$ ipython --no-banner

In [1]: import numpy as np

In [2]: np.set_printoptions(precision=1, suppress=True, linewidth=140, legacy="1.25")

In [3]: def rd(a):
   ...:     return np.round(a, 1) + 0
   ...: 

In [4]: data = np.load("data.npy")

In [5]: rd(data)
Out[5]: 
array([[ 0.2,  3.5, -1.2,  0.3, -0.2,  0.2,  0.2,  0.3, -1.7, -0.8,  1.8,  1.1,  0.4,  2.1],
       [ 0.1,  0. , -0.5, -0.4,  0.5, -1.2,  1.2, -0.6, -0.6,  2. , -0.6,  1.6, -0.3,  0.7],
       [ 1.5,  0.5, -0.7, -3.5,  0.5, -0.7,  0.2, -0.5, -0.4,  0.2, -0.3, -1.9,  0.3,  2.7],
       [ 1.8,  4.2, -1.2, -3.2, -0.5,  1.2, -1.5,  0.5, -1.2, -3.6,  2.3, -3.5,  1.2,  4.2],
       [ 2.2, -2.3, -0.3, -6.1,  1.1, -1.7,  0.4, -1.3,  0.7,  1.5, -2.3, -3.6,  0. ,  2.7],
       [ 1. ,  4.1, -1.5, -1.4, -0.2,  0.3, -0.1,  0.3, -1.9, -1.5,  2. , -0.3,  0.7,  3.5]])

In [6]: M2 = np.array([[3, -3],
   ...:     [-2, 3],
   ...:     [-3, 1],
   ...:     [-2, 3],
   ...:     [-3, -1],
   ...:     [3, 3],
   ...:     [1, -1],
   ...:     [-3, -1],
   ...:     [2, 2],
   ...:     [0, -3],
   ...:     [0, -1],
   ...:     [-1, 1],
   ...:     [0, 3],
   ...:     [3, 0]])

In [7]: np.linalg.matrix_rank(data @ M2)
Out[7]: 2

In [8]: rd(M2.T @ data.T)
Out[8]: 
array([[ -1. ,  -0.1,  19.8,  22.9,  33.3,   9.2],
       [  9.7, -12.9, -18.6,   7.4, -42.4,   5.6]])

In [9]: np.vstack([data, M2.T]).shape
Out[9]: (8, 14)

In [10]: rd(np.einsum("ij->j", data))
Out[10]: array([  6.9,  10. ,  -5.4, -14.4,   1.2,  -2. ,   0.3,  -1.3,  -5.2,  -2.3,   2.8,  -6.6,   2.4,  15.9])

In [11]: rd(np.einsum("ij,ij->i", data, data))
Out[11]: array([26.9, 11.6, 27.4, 88.7, 82.5, 44.8])

In [12]: vec = np.array([3, -2, -3, 0, -1, 3, -2, 3, 1, -2, 1, -2, 2, -2])

In [13]: h = np.maximum(data @ vec, 0)

In [14]: rd(np.maximum(data @ vec, 0) - np.maximum(-data @ vec, 0))
Out[14]: array([ -5.2, -16.5,  -1.2,  18.9,  -1.8,  -0.5])

In [15]: rd(data * (h > 1e-9)[:, None])
Out[15]: 
array([[ 0. ,  0. ,  0. ,  0. ,  0. ,  0. ,  0. ,  0. ,  0. ,  0. ,  0. ,  0. ,  0. ,  0. ],
       [ 0. ,  0. ,  0. ,  0. ,  0. ,  0. ,  0. ,  0. ,  0. ,  0. ,  0. ,  0. ,  0. ,  0. ],
       [ 0. ,  0. ,  0. ,  0. ,  0. ,  0. ,  0. ,  0. ,  0. ,  0. ,  0. ,  0. ,  0. ,  0. ],
       [ 1.8,  4.2, -1.2, -3.2, -0.5,  1.2, -1.5,  0.5, -1.2, -3.6,  2.3, -3.5,  1.2,  4.2],
       [ 0. ,  0. ,  0. ,  0. ,  0. ,  0. ,  0. ,  0. ,  0. ,  0. ,  0. ,  0. ,  0. ,  0. ],
       [ 0. ,  0. ,  0. ,  0. ,  0. ,  0. ,  0. ,  0. ,  0. ,  0. ,  0. ,  0. ,  0. ,  0. ]])

In [16]: np.flatnonzero(h > 1e-9)
Out[16]: array([3])

In [17]: rd(h)
Out[17]: array([ 0. ,  0. ,  0. , 18.9,  0. ,  0. ])

In [18]: rd(np.tanh(data @ vec))
Out[18]: array([-1. , -1. , -0.8,  1. , -0.9, -0.4])

In [19]: rd(np.maximum(data @ (3 * vec), 0))
Out[19]: array([ 0. ,  0. ,  0. , 56.8,  0. ,  0. ])

In [20]: U, sigma, Vh = np.linalg.svd(data)

In [21]: np.argmax(sigma[:-1] / (sigma[1:] + 1e-6)) + 1
Out[21]: 3

In [22]: M2 = U[:, :3] @ np.diag(sigma[:3]) @ Vh[:3]

In [23]: rd(M2)
Out[23]: 
array([[ 0.2,  3.5, -1.1,  0.3, -0.2,  0.2,  0.2,  0.3, -1.7, -0.8,  1.8,  1.1,  0.4,  2.1],
       [ 0.1,  0. , -0.5, -0.4,  0.5, -1.2,  1.2, -0.6, -0.6,  2. , -0.6,  1.6, -0.3,  0.7],
       [ 1.5,  0.5, -0.7, -3.5,  0.5, -0.8,  0.2, -0.5, -0.4,  0.2, -0.4, -1.9,  0.3,  2.7],
       [ 1.8,  4.2, -1.2, -3.2, -0.5,  1.2, -1.5,  0.5, -1.2, -3.6,  2.3, -3.5,  1.2,  4.2],
       [ 2.3, -2.3, -0.3, -6.1,  1.1, -1.8,  0.4, -1.3,  0.7,  1.6, -2.3, -3.6,  0. ,  2.7],
       [ 1. ,  4.1, -1.5, -1.3, -0.2,  0.3, -0.1,  0.3, -1.9, -1.5,  2. , -0.3,  0.7,  3.5]])

In [24]: rd(np.linalg.norm(data - M2) / np.linalg.norm(data))
Out[24]: 0.0

In [25]: m1 = np.load("layer2.npy")

In [26]: rd(m1)
Out[26]: 
array([[-1.1,  0.2,  0.1,  0.4, -0.8,  0. ,  0.2, -0.1,  0. , -0.4, -0.6, -0.8,  0.5, -0.7, -0.3],
       [ 0. , -0.4, -0.2,  0.2, -0.1,  0.8,  1.3, -0.3,  0.3,  0.3,  0.7,  0.1, -0.4, -0.7,  0. ],
       [-0.7,  0.1, -0.2,  0.4,  0.9,  0.3, -0.7,  0.6, -0.5,  0.4,  0.5,  0.1, -0.2, -0.7, -0.4],
       [-0.1, -0.8, -0.5, -0.3, -0.5, -0.3,  0.1,  1. , -0.5,  0.3, -0.8, -0.1, -0.7, -0.2,  0.5],
       [-0.1,  1.3,  0.4,  0.2, -0.2,  0.4,  0.3,  0.2,  0.2,  0.5, -0.7,  0.6, -0.8,  0.1,  0. ],
       [ 0. ,  0.1, -0.2,  0.7,  0.1,  0. , -0.4, -0.1,  0.5, -0.1,  0.3, -1.2, -1.1,  0.5,  0.3],
       [-0.7, -0.2,  0.6, -1.3,  0.2,  0.1, -0.1,  0.4,  1. ,  0. ,  0.2, -0.1, -0.3,  0. , -0.2],
       [-0.2,  0.3,  0.2, -0.2, -1.2,  0.6, -0.5,  0.1, -0.6,  0.4,  1. ,  0. ,  0.1,  0.3,  0.4],
       [-0.2, -0.7,  0. ,  0.7, -0.4, -0.2, -0.7, -0.3,  1. ,  0.8, -0.2,  0.7,  0.2, -0.1,  0. ],
       [ 0.5, -0.2,  0.2, -0.5, -0.2,  0.5, -0.7, -1. , -0.4,  0.2, -0.5, -0.3, -0.6, -0.6, -0.5],
       [-0.3, -0.1, -1.2,  0. , -0.2,  0.7, -0.2,  0. ,  0.2, -0.8, -0.2,  0.5, -0.1,  0.7, -0.7],
       [-0.6,  0.1, -0.6, -0.4,  0.6,  0.4,  0.2, -0.6, -0.1,  1. , -0.4, -0.4,  0.5,  0.6,  0.4],
       [ 0. , -0.8,  1. ,  0.5,  0.3,  1. ,  0.1,  0.4, -0.2, -0.2, -0.5, -0.1,  0.2,  0.6,  0.1],
       [-1. , -0.3,  0.4,  0.1,  0.1, -0.7,  0.3, -0.8, -0.7, -0.3,  0.2,  0.6, -0.7,  0.4,  0.1],
       [-0.2,  0.1, -0.2, -0.1,  0.3,  0.4, -0.5, -0.3,  0.2, -0.8, -0.2,  0.4,  0. , -0.6,  1.4]])

In [27]: vec = np.array([2, 0, -2, 2, -2, 0, -2, -2, 1, -2, 1, -1, -1, -2, 0])

In [28]: y = m1 @ vec

In [29]: rd(y)
Out[29]: array([ 1.6,  1.2, -1.3, -1.7, -2.6,  4.8, -4.4,  0.5,  2.4,  4.2,  2.2, -5.2, -4. , -2.5,  3. ])

In [30]: rd(np.linalg.solve(m1, y))
Out[30]: array([ 2.,  0., -2.,  2., -2.,  0., -2., -2.,  1., -2.,  1., -1., -1., -2.,  0.])

In [31]: rd(np.linalg.solve(m1, 3 * y))
Out[31]: array([ 6.,  0., -6.,  6., -6.,  0., -6., -6.,  3., -6.,  3., -3., -3., -6.,  0.])

In [32]: rd(np.linalg.solve(m1.T, m1[2]))
Out[32]: array([0., 0., 1., 0., 0., 0., 0., 0., 0., 0., 0., 0., 0., 0., 0.])

In [33]: rd(np.linalg.solve(m1, m1[:, 11]))
Out[33]: array([0., 0., 0., 0., 0., 0., 0., 0., 0., 0., 0., 1., 0., 0., 0.])

In [34]: rng = np.random.default_rng(7636)

In [35]: idx = rng.permutation(15)

In [36]: M2 = m1[:, idx] * rng.choice([-1, 1], 15)

In [37]: rd(M2)
Out[37]: 
array([[-0.1, -0.4,  0.6, -0.1,  0.8,  0. , -0.3, -0.2, -0.7, -0.8, -0.5,  0.2,  0. , -0.4, -1.1],
       [ 0.2,  0.3, -0.7, -0.3, -0.1, -0.8,  0. ,  0.4, -0.7, -0.1,  0.4,  1.3,  0.3, -0.2,  0. ],
       [ 0.2,  0.4, -0.5,  0.6, -0.1, -0.3, -0.4, -0.1, -0.7,  0.9,  0.2, -0.7, -0.5, -0.4, -0.7],
       [ 0.5,  0.3,  0.8,  1. ,  0.1,  0.3,  0.5,  0.8, -0.2, -0.5,  0.7,  0.1, -0.5,  0.3, -0.1],
       [-0.4,  0.5,  0.7,  0.2, -0.6, -0.4,  0. , -1.3,  0.1, -0.2,  0.8,  0.3,  0.2, -0.2, -0.1],
       [ 0.2, -0.1, -0.3, -0.1,  1.2,  0. ,  0.3, -0.1,  0.5,  0.1,  1.1, -0.4,  0.5, -0.7,  0. ],
       [-0.6,  0. , -0.2,  0.4,  0.1, -0.1, -0.2,  0.2,  0. ,  0.2,  0.3, -0.1,  1. ,  1.3, -0.7],
       [-0.2,  0.4, -1. ,  0.1,  0. , -0.6,  0.4, -0.3,  0.3, -1.2, -0.1, -0.5, -0.6,  0.2, -0.2],
       [ 0. ,  0.8,  0.2, -0.3, -0.7,  0.2,  0. ,  0.7, -0.1, -0.4, -0.2, -0.7,  1. , -0.7, -0.2],
       [-0.2,  0.2,  0.5, -1. ,  0.3, -0.5, -0.5,  0.2, -0.6, -0.2,  0.6, -0.7, -0.4,  0.5,  0.5],
       [ 1.2, -0.8,  0.2,  0. , -0.5, -0.7, -0.7,  0.1,  0.7, -0.2,  0.1, -0.2,  0.2,  0. , -0.3],
       [ 0.6,  1. ,  0.4, -0.6,  0.4, -0.4,  0.4, -0.1,  0.6,  0.6, -0.5,  0.2, -0.1,  0.4, -0.6],
       [-1. , -0.2,  0.5,  0.4,  0.1, -1. ,  0.1,  0.8,  0.6,  0.3, -0.2,  0.1, -0.2, -0.5,  0. ],
       [-0.4, -0.3, -0.2, -0.8, -0.6,  0.7,  0.1,  0.3,  0.4,  0.1,  0.7,  0.3, -0.7, -0.1, -1. ],
       [ 0.2, -0.8,  0.2, -0.3, -0.4, -0.4,  1.4, -0.1, -0.6,  0.3,  0. , -0.5,  0.2,  0.1, -0.2]])

In [38]: U, _, Vh = np.linalg.svd(m1.T @ M2)

In [39]: idx
Out[39]: array([ 2,  9, 10,  7, 11,  5, 14,  1, 13,  4, 12,  6,  8,  3,  0])

In [40]: vec = np.array([-4, -5, 1, 4, -3, -4, -4, 4, 5, 0, -1, 5, -5, -3, 3])

In [41]: np.linalg.norm(m1 @ vec) <= np.linalg.norm(m1, 2) * np.linalg.norm(vec) + 1e-9
Out[41]: True

In [42]: np.sign((m1 @ vec).round(6))
Out[42]: array([ 1., -1.,  1.,  1.,  1.,  1.,  1., -1.,  1., -1., -1., -1., -1.,  1.,  1.])

In [43]: (m1 @ vec).argmax()
Out[43]: 8

In [44]: rd(np.einsum("ij,j->i", m1, vec))
Out[44]: array([  1.4,  -1.2,   4.2,  12.1,   2.4,   4.9,   5.1,  -1.6,  18.5,  -5.9,  -0.5, -12.2,  -0.4,   6.3,   7. ])

In [45]: rd(m1 @ (2 * vec))
Out[45]: array([  2.8,  -2.5,   8.3,  24.2,   4.8,   9.7,  10.2,  -3.2,  36.9, -11.8,  -1. , -24.3,  -0.9,  12.5,  13.9])

In [46]: rd((m1 * vec).sum(axis=1))
Out[46]: array([  1.4,  -1.2,   4.2,  12.1,   2.4,   4.9,   5.1,  -1.6,  18.5,  -5.9,  -0.5, -12.2,  -0.4,   6.3,   7. ])

In [47]: F = np.load("dump.npy")

In [48]: F
Out[48]: 
array([[-2, -2, -2, -1,  0,  3, -2, -2],
       [-1, -2, -1, -1, -2,  3, -1,  1],
       [-2, -1, -2,  1,  0, -3, -1, -1],
       [ 2,  2,  2,  0,  1,  0, -2,  1],
       [ 2, -2, -1, -1,  2,  3,  1, -1],
       [-1,  1, -2, -1, -1,  3,  1,  0]])

In [49]: def softmax(z):
    ...:     e = np.exp(z - z.max(axis=-1, keepdims=True))
    ...:     return e / e.sum(axis=-1, keepdims=True)
    ...: 

In [50]: rd(softmax(F[2]))
Out[50]: array([0. , 0.1, 0. , 0.5, 0.2, 0. , 0.1, 0.1])

In [51]: rd(softmax(10 * F[2]))
Out[51]: array([0., 0., 0., 1., 0., 0., 0., 0.])

In [52]: scores = F @ F.T / np.sqrt(8)

In [53]: rd(softmax(scores)[2] @ F)
Out[53]: array([-2., -1., -2.,  1.,  0., -3., -1., -1.])

In [54]: rd(softmax(scores))
Out[54]: 
array([[1. , 0. , 0. , 0. , 0. , 0. ],
       [0.2, 0.8, 0. , 0. , 0. , 0. ],
       [0. , 0. , 1. , 0. , 0. , 0. ],
       [0. , 0. , 0. , 1. , 0. , 0. ],
       [0. , 0. , 0. , 0. , 1. , 0. ],
       [0.1, 0.1, 0. , 0. , 0. , 0.8]])
